% python3 -q
>>> import numpy as np
>>> import numpy.linalg as la
>>> np.set_printoptions(suppress=True, linewidth=160)
>>> mat = np.load("run11.npy")
>>> print(mat)
[[-10  10  -6   6]
 [  0  -5   0  -3]
 [  4  -4  -4   4]
 [  0   2   0  -2]]
>>> print(np.kron(np.eye(2, dtype=int), mat))
[[-10  10  -6   6   0   0   0   0]
 [  0  -5   0  -3   0   0   0   0]
 [  4  -4  -4   4   0   0   0   0]
 [  0   2   0  -2   0   0   0   0]
 [  0   0   0   0 -10  10  -6   6]
 [  0   0   0   0   0  -5   0  -3]
 [  0   0   0   0   4  -4  -4   4]
 [  0   0   0   0   0   2   0  -2]]
>>> print(np.round(la.det(2 * mat), 2), round(la.det(mat), 2))
16384.0 1024.0
>>> print(np.round(la.det(mat[::-1]), 2))
1024.0
>>> feats = np.array([[0.33, 0.17, 0.33, 0.17],
...     [0.25, 0.25, 0.25, 0.25],
...     [0.4, 0.2, 0.2, 0.2],
...     [0.0, 0.33, 0.17, 0.5]])
>>> print(feats)
[[0.33 0.17 0.33 0.17]
 [0.25 0.25 0.25 0.25]
 [0.4  0.2  0.2  0.2 ]
 [0.   0.33 0.17 0.5 ]]
>>> print(feats @ np.ones(4))
[1. 1. 1. 1.]
>>> print(feats.sum(axis=1))
[1. 1. 1. 1.]
>>> print(np.round(la.matrix_power(feats, 100), 2))
[[0.23 0.24 0.23 0.29]
 [0.23 0.24 0.23 0.29]
 [0.23 0.24 0.23 0.29]
 [0.23 0.24 0.23 0.29]]
>>> p = np.eye(4)[3]
>>> for _ in range(4):
...     p = p @ feats
...     print(p.round(2))
... 
[0.   0.33 0.17 0.5 ]
[0.15 0.28 0.2  0.37]
[0.2  0.26 0.22 0.32]
[0.22 0.25 0.23 0.3 ]
>>> print(np.allclose(feats, feats.T))
False
>>> print(np.round(feats @ feats, 2))
[[0.28 0.22 0.25 0.25]
 [0.25 0.24 0.24 0.28]
 [0.26 0.22 0.26 0.26]
 [0.15 0.28 0.2  0.37]]
>>> print(np.round(np.sort(np.abs(la.eigvals(feats))), 2))
[0.03 0.11 0.36 1.  ]
>>> print(np.allclose(feats @ feats.T, feats.T @ feats))
False
>>> cent = np.array([[3, 2, 0], [0, 1, 0]])
>>> rng = np.random.default_rng(0)
>>> A = rng.normal(size=(14, 2)) @ cent + np.array([-1, 0, 0])
>>> print(A.round(2))
[[-0.62  0.12  0.  ]
 [ 0.92  1.39  0.  ]
 [-2.61 -0.71  0.  ]
 [ 2.91  3.56  0.  ]
 [-3.11 -2.67  0.  ]
 [-2.87 -1.21  0.  ]
 [-7.98 -4.87  0.  ]
 [-4.74 -3.22  0.  ]
 [-2.63 -1.4   0.  ]
 [ 0.23  1.87  0.  ]
 [-1.39  1.11  0.  ]
 [-3.   -0.98  0.  ]
 [ 1.71  1.9   0.  ]
 [-3.23 -2.41  0.  ]]
>>> print(la.cond(A) > 100)
True
>>> print([round(float(x), 2) for x in la.svd(A, compute_uv=False)[:3]])
[14.72, 3.16, 0.0]
>>> print(round(la.norm(A, 2) / la.norm(A), 2))
0.98
>>> print(np.argsort(-la.norm(A, axis=0).round(6), kind="stable")[:3])
[0 1 2]
>>> print(np.unique(A.round(6), axis=0).shape)
(14, 3)
>>> print(np.round(A @ la.pinv(A) @ A, 2))
[[-0.62  0.12  0.  ]
 [ 0.92  1.39  0.  ]
 [-2.61 -0.71  0.  ]
 [ 2.91  3.56  0.  ]
 [-3.11 -2.67  0.  ]
 [-2.87 -1.21  0.  ]
 [-7.98 -4.87  0.  ]
 [-4.74 -3.22  0.  ]
 [-2.63 -1.4   0.  ]
 [ 0.23  1.87  0.  ]
 [-1.39  1.11  0.  ]
 [-3.   -0.98  0.  ]
 [ 1.71  1.9   0.  ]
 [-3.23 -2.41  0.  ]]
>>> print(la.lstsq(A[:-1].T, A[-1])[2])
2
>>> proj = np.triu(np.array([[-5, 3, -2, 0], [-2, 3, 3, -4], [5, 0, -3, -5], [0, -4, 5, 2]]), 1) + np.eye(4)
>>> B = proj @ feats @ la.inv(proj)
>>> print(np.round(np.poly(B), 2) + 0)
[ 1.   -1.28  0.25  0.03  0.  ]
>>> print(np.round(la.det(B), 2))
-0.0
>>> left, sigma, VT = la.svd(A)
>>> print(sigma.round(2))
[14.72  3.16  0.  ]
>>> B = left[:, :2] @ np.diag(sigma[:2]) @ VT[:2]
>>> print(B.round(2))
[[-0.62  0.12  0.  ]
 [ 0.92  1.39  0.  ]
 [-2.61 -0.71  0.  ]
 [ 2.91  3.56  0.  ]
 [-3.11 -2.67  0.  ]
 [-2.87 -1.21  0.  ]
 [-7.98 -4.87  0.  ]
 [-4.74 -3.22  0.  ]
 [-2.63 -1.4   0.  ]
 [ 0.23  1.87  0.  ]
 [-1.39  1.11  0.  ]
 [-3.   -0.98  0.  ]
 [ 1.71  1.9   0.  ]
 [-3.23 -2.41  0.  ]]
>>> print(round(la.norm(A - B, 2), 2), sigma[2])
0.0 0.0
>>> M = np.load("block0.npy")
>>> print(M)
[[ 1.  2.]
 [ 0. -2.]]
>>> z = rng.permutation(4)
>>> print(z)
[3 0 2 1]
>>> B = mat[z][:, z]
>>> print(np.diag(B))
[ -2 -10  -4  -5]
>>> print(round(float(la.det(B)), 2), np.round(la.det(mat[z]), 2))
1024.0 1024.0
>>> print(np.round(np.sort(np.abs(la.eigvals(B))), 2))
[4. 4. 8. 8.]
>>> print(np.trace(B))
-21
>>> E = np.load("mat.npy")
>>> print(E)
[[ 2 -3 -4  5]
 [-3  4  3 -3]
 [-4  3 -8  5]
 [ 5 -3  5  6]]
>>> # symmetric, so the eigenvalues are real
>>> Q, Rm = la.qr(E)
>>> print(np.allclose(Rm.T @ Rm, E.T @ E))
True
>>> print(np.round(abs(Rm[0, 0]), 2), round(float(la.norm(E[:, 0])), 2))
7.35 7.35
>>> print(np.round(Q.T @ Q, 2) + 0)
[[1. 0. 0. 0.]
 [0. 1. 0. 0.]
 [0. 0. 1. 0.]
 [0. 0. 0. 1.]]
>>> print(np.round(Q @ Rm, 2))
[[ 2. -3. -4.  5.]
 [-3.  4.  3. -3.]
 [-4.  3. -8.  5.]
 [ 5. -3.  5.  6.]]
>>> B = A + rng.integers(-2, 3, (14, 2)) @ rng.integers(-2, 3, (2, 3))
>>> print(B.round(2))
[[ 3.38 -2.88 -3.  ]
 [-0.08  1.39  0.  ]
 [-4.61 -0.71  0.  ]
 [ 4.91  2.56 -1.  ]
 [-1.11 -4.67 -2.  ]
 [-5.87  0.79  2.  ]
 [-7.98 -4.87  0.  ]
 [ 0.26 -6.22 -3.  ]
 [-0.63 -1.4   0.  ]
 [-1.77  2.87  1.  ]
 [-0.39  0.11 -1.  ]
 [-6.    1.02  2.  ]
 [ 2.71  0.9  -1.  ]
 [-5.23 -1.41  1.  ]]
>>> print(np.round(la.svd(B - A, compute_uv=False), 2) + 0)
[12.27  2.33  0.  ]
>>> print(np.round(B - A, 2))
[[ 4. -3. -3.]
 [-1.  0.  0.]
 [-2.  0.  0.]
 [ 2. -1. -1.]
 [ 2. -2. -2.]
 [-3.  2.  2.]
 [ 0.  0.  0.]
 [ 5. -3. -3.]
 [ 2.  0.  0.]
 [-2.  1.  1.]
 [ 1. -1. -1.]
 [-3.  2.  2.]
 [ 1. -1. -1.]
 [-2.  1.  1.]]
>>> w, evecs = la.eigh(E)
>>> x0 = np.array([3, 0, 1, 0])
>>> print(np.round(evecs * np.maximum(w, 0) @ evecs.T, 2))
[[ 3.41 -3.61 -0.54  3.55]
 [-3.61  4.37  1.28 -2.3 ]
 [-0.54  1.28  0.99  1.3 ]
 [ 3.55 -2.3   1.3   7.53]]
>>> print(x0 @ E @ x0)
-14
>>> print(np.round(evecs * np.abs(w) @ evecs.T, 2))
[[ 4.82 -4.22  2.92  2.11]
 [-4.22  4.74 -0.45 -1.61]
 [ 2.92 -0.45  9.97 -2.41]
 [ 2.11 -1.61 -2.41  9.07]]
>>> print((np.sign(evecs[:, -1].round(6)) == np.sign(evecs[0, -1].round(6))).astype(int))
[1 0 1 1]
>>> print(np.round(la.eigvalsh(E[1:, 1:]), 2))
[-10.59   4.     8.59]
>>> print(x0 @ E @ x0 / (x0 @ x0), round(float(w[0]), 2), round(w[-1], 2))
-1.4 -12.18 11.66
>>> m1 = np.maximum(np.array([[0],
...     [2],
...     [-2],
...     [1],
...     [-2],
...     [0],
...     [-1],
...     [-2],
...     [-1],
...     [2],
...     [2],
...     [-1],
...     [1],
...     [-1],
...     [1]]) @ np.array([[-2, 1, 0]]) + np.array([5, 2, 3]), 0)
>>> print(m1)
[[5 2 3]
 [1 4 3]
 [9 0 3]
 [3 3 3]
 [9 0 3]
 [5 2 3]
 [7 1 3]
 [9 0 3]
 [7 1 3]
 [1 4 3]
 [1 4 3]
 [7 1 3]
 [3 3 3]
 [7 1 3]
 [3 3 3]]
>>> left, sigma, VT = la.svd(m1)
>>> print(np.argmax(sigma[:-1] / (sigma[1:] + 1e-6)) + 1)
2
>>> print(sigma.round(2) + 0)
[25.52  9.47  0.  ]
>>> B = left[:, :2] @ np.diag(sigma[:2]) @ VT[:2]
>>> print(np.round(la.norm(m1 - B) / la.norm(m1), 2))
0.0
>>> print(la.matrix_rank(m1, rtol=0.05))
2
>>> print(B.round(2) + 0)
[[5. 2. 3.]
 [1. 4. 3.]
 [9. 0. 3.]
 [3. 3. 3.]
 [9. 0. 3.]
 [5. 2. 3.]
 [7. 1. 3.]
 [9. 0. 3.]
 [7. 1. 3.]
 [1. 4. 3.]
 [1. 4. 3.]
 [7. 1. 3.]
 [3. 3. 3.]
 [7. 1. 3.]
 [3. 3. 3.]]
>>> r = la.matrix_rank(m1)
>>> print(r)
2
>>> ns = la.svd(m1)[2][r:].T
>>> print(np.round(ns @ ns.T, 2))
[[ 0.07  0.14 -0.21]
 [ 0.14  0.29 -0.43]
 [-0.21 -0.43  0.64]]
>>> print(la.matrix_rank(m1.T @ m1), la.matrix_rank(m1 @ m1.T))
2 2
>>> print(np.unique(m1.round(6), axis=0).shape)
(5, 3)
>>> print(np.round(m1 @ la.pinv(m1) @ m1, 2) + 0)
[[5. 2. 3.]
 [1. 4. 3.]
 [9. 0. 3.]
 [3. 3. 3.]
 [9. 0. 3.]
 [5. 2. 3.]
 [7. 1. 3.]
 [9. 0. 3.]
 [7. 1. 3.]
 [1. 4. 3.]
 [1. 4. 3.]
 [7. 1. 3.]
 [3. 3. 3.]
 [7. 1. 3.]
 [3. 3. 3.]]
>>> B = np.array([[0, -2], [-1, 1], [1, 1]])
>>> cent = np.array([[5, 4, -1, 4], [4, 1, 3, 0]])
>>> arr = B @ cent + 0.1 * rng.normal(size=(3, 4))
>>> print(arr.round(2))
[[-7.8  -1.82 -5.87  0.04]
 [-1.12 -3.    4.07 -4.13]
 [ 9.04  5.04  2.07  3.88]]
>>> print(np.round(arr.ravel(order="F"), 2))
[-7.8  -1.12  9.04 -1.82 -3.    5.04 -5.87  4.07  2.07  0.04 -4.13  3.88]
>>> T = arr.reshape(3, 2, -1)
>>> print(T.shape)
(3, 2, 2)
>>> print(np.round(T.transpose(1, 0, 2), 2))
[[[-7.8  -1.82]
  [-1.12 -3.  ]
  [ 9.04  5.04]]

 [[-5.87  0.04]
  [ 4.07 -4.13]
  [ 2.07  3.88]]]
>>> print(T[:, 0].round(2))
[[-7.8  -1.82]
 [-1.12 -3.  ]
 [ 9.04  5.04]]
>>> left, sigma, VT = la.svd(m1)
>>> evecs = VT[:(sigma > 1e-8).sum()]
>>> x0 = m1[13] + -1 * m1[14] + rng.integers(2) * np.eye(3)[1]
>>> print(x0)
[ 4. -1.  0.]
>>> print(np.round(evecs.T @ evecs, 2))
[[ 0.93 -0.14  0.21]
 [-0.14  0.71  0.43]
 [ 0.21  0.43  0.36]]
>>> print(round(float(la.norm(x0 - evecs.T @ evecs @ x0)), 2))
0.53
>>> T = np.stack([arr, -1 * arr, arr[::-1]])
>>> print(T.shape)
(3, 3, 4)
>>> print(np.round(np.einsum("bij,cij->bc", T, T), 2))
[[ 268.98 -268.98 -139.62]
 [-268.98  268.98  139.62]
 [-139.62  139.62  268.98]]
>>> print(la.matrix_rank(T.reshape(3, -1)))
2
>>> print(np.round(T.sum(axis=0), 2))
[[ 9.04  5.04  2.07  3.88]
 [-1.12 -3.    4.07 -4.13]
 [-7.8  -1.82 -5.87  0.04]]
>>> print(la.matrix_rank(T))
[3 3 3]
>>> B = np.array([[1, 1], [1, -1]])
>>> K = np.kron(B, np.kron(B, B))[rng.permutation(8)][:2]
>>> print(K)
[[ 1  1 -1 -1 -1 -1  1  1]
 [ 1 -1 -1  1 -1  1  1 -1]]
>>> left, sigma, VT = la.svd(arr)
>>> print(sigma.round(2))
[14.41  7.84  0.16]
>>> B = left[:, :2] @ np.diag(sigma[:2]) @ VT[:2]
>>> print(np.round(la.norm(arr - B) / la.norm(arr), 2))
0.01
>>> print(B.round(2))
[[-7.78 -1.9  -5.88  0.08]
 [-1.1  -3.08  4.06 -4.09]
 [ 9.07  4.97  2.06  3.92]]
>>> print(np.round(la.norm(arr - B, 2), 2), np.round(sigma[2], 2))
0.16 0.16
